% ipython --no-banner

In [1]: import numpy as np

In [2]: np.set_printoptions(suppress=True, linewidth=100)

In [3]: F = np.load("arr.npy")

In [4]: F
Out[4]: 
array([[-3,  0,  1,  0, -3, -1,  3,  3, -1, -1],
       [ 0, -3,  0,  1,  0, -3, -1,  3,  3, -1],
       [ 1,  0, -3,  0,  1,  0, -3, -1,  3,  3],
       [ 0,  1,  0, -3,  0,  1,  0, -3, -1,  3],
       [-3,  0,  1,  0, -3,  0,  1,  0, -3, -1],
       [-1, -3,  0,  1,  0, -3,  0,  1,  0, -3],
       [ 3, -1, -3,  0,  1,  0, -3,  0,  1,  0],
       [ 3,  3, -1, -3,  0,  1,  0, -3,  0,  1],
       [-1,  3,  3, -1, -3,  0,  1,  0, -3,  0],
       [-1, -1,  3,  3, -1, -3,  0,  1,  0, -3]])

In [5]: w, V = np.linalg.eigh(F)

In [6]: np.round(V @ np.diag(w) @ V.T, 2) + 0
Out[6]: 
array([[-3.,  0.,  1.,  0., -3., -1.,  3.,  3., -1., -1.],
       [ 0., -3.,  0.,  1.,  0., -3., -1.,  3.,  3., -1.],
       [ 1.,  0., -3.,  0.,  1.,  0., -3., -1.,  3.,  3.],
       [ 0.,  1.,  0., -3.,  0.,  1.,  0., -3., -1.,  3.],
       [-3.,  0.,  1.,  0., -3.,  0.,  1.,  0., -3., -1.],
       [-1., -3.,  0.,  1.,  0., -3.,  0.,  1.,  0., -3.],
       [ 3., -1., -3.,  0.,  1.,  0., -3.,  0.,  1.,  0.],
       [ 3.,  3., -1., -3.,  0.,  1.,  0., -3.,  0.,  1.],
       [-1.,  3.,  3., -1., -3.,  0.,  1.,  0., -3.,  0.],
       [-1., -1.,  3.,  3., -1., -3.,  0.,  1.,  0., -3.]])

In [7]: np.unique(w.round(6) + 0, return_counts=True)[1]
Out[7]: array([1, 1, 1, 1, 1, 1, 1, 1, 1, 1])

In [8]: np.round(np.linalg.eigvalsh(F @ F), 2)
Out[8]: array([  0.16,   0.37,   2.87,   9.06,  10.87,  11.46,  12.46,  21.33, 122.38, 165.05])

In [9]: round(float(w.sum()), 2), np.trace(F)
Out[9]: (-30.0, np.int64(-30))

In [10]: (w > 1e-8).sum(), (w < -1e-8).sum()
Out[10]: (np.int64(3), np.int64(7))

In [11]: np.round(np.linalg.svd(F, compute_uv=False), 2)
Out[11]: array([12.85, 11.06,  4.62,  3.53,  3.39,  3.3 ,  3.01,  1.69,  0.61,  0.4 ])

In [12]: rng = np.random.default_rng(71394)

In [13]: labels = rng.permutation(10)

In [14]: labels
Out[14]: array([9, 8, 0, 3, 4, 1, 6, 5, 2, 7])

In [15]: B = F[labels][:, labels]

In [16]: np.trace(B)
Out[16]: np.int64(-30)

In [17]: B
Out[17]: 
array([[-3,  0, -1,  3, -1, -1,  0, -3,  3,  1],
       [ 0, -3, -1, -1, -3,  3,  1,  0,  3,  0],
       [-1, -1, -3,  0, -3,  0,  3, -1,  1,  3],
       [ 3, -1,  0, -3,  0,  1,  0,  1,  0, -3],
       [-1, -3, -3,  0, -3,  0,  1,  0,  1,  0],
       [-1,  3,  0,  1,  0, -3, -1, -3,  0,  3],
       [ 0,  1,  3,  0,  1, -1, -3,  0, -3,  0],
       [-3,  0, -1,  1,  0, -3,  0, -3,  0,  1],
       [ 3,  3,  1,  0,  1,  0, -3,  0, -3, -1],
       [ 1,  0,  3, -3,  0,  3,  0,  1, -1, -3]])

In [18]: W = np.array([[0, 3, 2, 1, 1],
    ...:     [0, 3, 0, 1, 3],
    ...:     [0, 3, 2, 3, 3],
    ...:     [0, 0, 2, 0, 0],
    ...:     [2, 3, 1, 3, 1],
    ...:     [3, 2, 0, 1, 3],
    ...:     [0, 0, 1, 1, 0],
    ...:     [3, 2, 2, 3, 0],
    ...:     [0, 3, 1, 2, 3],
    ...:     [3, 3, 2, 3, 2]])

In [19]: beta = np.array([-2, -1, -1, -1, 1])

In [20]: hid = np.maximum(B @ W + beta, 0)

In [21]: hid
Out[21]: 
array([[ 0,  0,  0,  0,  2],
       [ 1,  0,  0,  0,  4],
       [ 0,  0,  0,  0,  0],
       [ 0,  0,  0,  0,  0],
       [ 0,  0,  0,  0,  0],
       [ 0,  2,  0,  0,  6],
       [ 0,  3,  0,  2,  2],
       [ 0,  0,  0,  0,  0],
       [ 0, 11,  0,  0,  6],
       [ 1,  7,  0,  4, 11]])

In [22]: (hid > 0).astype(int)
Out[22]: 
array([[0, 0, 0, 0, 1],
       [1, 0, 0, 0, 1],
       [0, 0, 0, 0, 0],
       [0, 0, 0, 0, 0],
       [0, 0, 0, 0, 0],
       [0, 1, 0, 0, 1],
       [0, 1, 0, 1, 1],
       [0, 0, 0, 0, 0],
       [0, 1, 0, 0, 1],
       [1, 1, 0, 1, 1]])

In [23]: cent = np.array([[0, 0], [2, -1], [1, 1], [-1, 1], [-1, -1]])

In [24]: hid @ cent
Out[24]: 
array([[ -2,  -2],
       [ -4,  -4],
       [  0,   0],
       [  0,   0],
       [  0,   0],
       [ -2,  -8],
       [  2,  -3],
       [  0,   0],
       [ 16, -17],
       [ -1, -14]])

In [25]: W @ cent
Out[25]: 
array([[ 6, -1],
       [ 2, -5],
       [ 2, -1],
       [ 2,  2],
       [ 3,  0],
       [ 0, -4],
       [ 0,  2],
       [ 3,  3],
       [ 2, -3],
       [ 3,  0]])
